% ipython --no-banner

In [1]: import numpy as np

In [2]: np.set_printoptions(suppress=True, linewidth=160)

In [3]: rnd = lambda a: np.round(a, 3) + 0

In [4]: arr = np.load("test9.npy")

In [5]: arr
Out[5]: 
array([[ 1, -1, -1,  1, -1,  1,  1, -1],
       [ 1, -1, -1,  1,  1, -1, -1,  1]])

In [6]: A2 = arr[0, 0] * arr[1:] - np.outer(arr[1:, 0], arr[0])

In [7]: A2
Out[7]: array([[ 0,  0,  0,  0,  2, -2, -2,  2]])

In [8]: np.linalg.matrix_rank(A2), np.linalg.matrix_rank(arr)
Out[8]: (np.int64(1), np.int64(2))

In [9]: def softmax(z):
   ...:     e = np.exp(z - z.max(axis=-1, keepdims=True))
   ...:     return e / e.sum(axis=-1, keepdims=True)
   ...: 

In [10]: rnd(softmax(arr[0]))
Out[10]: array([0.22, 0.03, 0.03, 0.22, 0.03, 0.22, 0.22, 0.03])

In [11]: rnd(softmax(arr).sum(axis=1))
Out[11]: array([1., 1.])

In [12]: scores = arr @ arr.T / np.sqrt(8)

In [13]: rnd(softmax(scores + np.triu(np.full(scores.shape, -np.inf), 1)))
Out[13]: 
array([[1.   , 0.   ],
       [0.056, 0.944]])

In [14]: rnd(softmax(scores)[0] @ arr)
Out[14]: array([ 1.   , -1.   , -1.   ,  1.   , -0.888,  0.888,  0.888, -0.888])

In [15]: rnd(softmax(scores))
Out[15]: 
array([[0.944, 0.056],
       [0.056, 0.944]])

In [16]: softmax(scores).round(6).argmax(axis=1)
Out[16]: array([0, 1])

In [17]: A2 = np.array([[0, 0, 1], [0, 3, 2], [0, 1, 1]])

In [18]: M = np.triu(A2, 1)

In [19]: M
Out[19]: 
array([[0, 0, 1],
       [0, 0, 2],
       [0, 0, 0]])

In [20]: # triangular

In [21]: r0 = np.array([2, 3, 0])

In [22]: np.cross(M[2, :3], M[1, :3])
Out[22]: array([0, 0, 0])

In [23]: np.polyval(r0, M[2])
Out[23]: array([0, 0, 0])

In [24]: np.convolve(M[2], r0)
Out[24]: array([0, 0, 0, 0, 0])

In [25]: np.array([np.convolve(row, r0, "same") for row in M])
Out[25]: 
array([[0, 2, 3],
       [0, 4, 6],
       [0, 0, 0]])

In [26]: M.T @ M
Out[26]: 
array([[0, 0, 0],
       [0, 0, 0],
       [0, 0, 5]])

In [27]: rnd(np.linalg.norm(M, axis=0))
Out[27]: array([0.   , 0.   , 2.236])

In [28]: np.argsort(-np.linalg.norm(M, axis=0).round(6), kind="stable")[:3]
Out[28]: array([2, 0, 1])

In [29]: [round(float(x), 3) for x in np.linalg.svd(M, compute_uv=False)[:3]]
Out[29]: [2.236, 0.0, 0.0]

In [30]: rnd(np.linalg.norm(M, 2) / np.linalg.norm(M))
Out[30]: np.float64(1.0)

In [31]: rk = np.linalg.matrix_rank(M)

In [32]: rk
Out[32]: np.int64(1)

In [33]: null = np.linalg.svd(M)[2][rk:].T

In [34]: [int(np.linalg.matrix_rank(np.delete(M, i, axis=0))) for i in range(3)]
Out[34]: [1, 1, 1]

In [35]: M @ null
Out[35]: 
array([[0., 0.],
       [0., 0.],
       [0., 0.]])

In [36]: null @ null.T
Out[36]: 
array([[1., 0., 0.],
       [0., 1., 0.],
       [0., 0., 0.]])

In [37]: mat = np.load("m.npy")

In [38]: mat
Out[38]: 
array([[-1, -4,  0,  0,  0,  0],
       [-3, -5,  0,  0,  0,  0],
       [ 1,  4,  0,  0,  0,  0],
       [ 0,  0, -1, -4,  0,  0],
       [ 0,  0, -3, -5,  0,  0],
       [ 0,  0,  1,  4,  0,  0],
       [ 0,  0,  0,  0, -1, -4],
       [ 0,  0,  0,  0, -3, -5],
       [ 0,  0,  0,  0,  1,  4]])

In [39]: q, vecs = np.linalg.qr(mat[:, :5])[0], np.linalg.qr(mat[:, 5:])[0]

In [40]: sigma = np.linalg.svd(q.T @ vecs, compute_uv=False)

In [41]: (sigma > 0.9).sum()
Out[41]: np.int64(1)

In [42]: rng = np.random.default_rng(9984)

In [43]: labels = rng.permutation(6)

In [44]: A2 = mat[:, labels] * rng.choice([-1, 1], 6)

In [45]: A2
Out[45]: 
array([[ 0,  0,  4,  0,  0, -1],
       [ 0,  0,  5,  0,  0, -3],
       [ 0,  0, -4,  0,  0,  1],
       [ 0, -1,  0, -4,  0,  0],
       [ 0, -3,  0, -5,  0,  0],
       [ 0,  1,  0,  4,  0,  0],
       [-4,  0,  0,  0, -1,  0],
       [-5,  0,  0,  0, -3,  0],
       [ 4,  0,  0,  0,  1,  0]])

In [46]: Uu, _, vt = np.linalg.svd(mat.T @ A2)

In [47]: labels
Out[47]: array([5, 2, 1, 3, 4, 0])

In [48]: rnd(Uu @ vt)
Out[48]: 
array([[ 0.,  0.,  0.,  0.,  0.,  1.],
       [ 0.,  0., -1.,  0.,  0.,  0.],
       [ 0.,  1.,  0.,  0.,  0.,  0.],
       [ 0.,  0.,  0.,  1.,  0.,  0.],
       [ 0.,  0.,  0.,  0.,  1.,  0.],
       [ 1.,  0.,  0.,  0.,  0.,  0.]])

In [49]: rnd(np.linalg.lstsq(mat, A2)[0])
Out[49]: 
array([[ 0.,  0.,  0.,  0.,  0.,  1.],
       [ 0.,  0., -1.,  0.,  0.,  0.],
       [ 0.,  1.,  0.,  0.,  0.,  0.],
       [ 0.,  0.,  0.,  1.,  0.,  0.],
       [ 0.,  0.,  0.,  0.,  1.,  0.],
       [ 1.,  0.,  0.,  0.,  0.,  0.]])
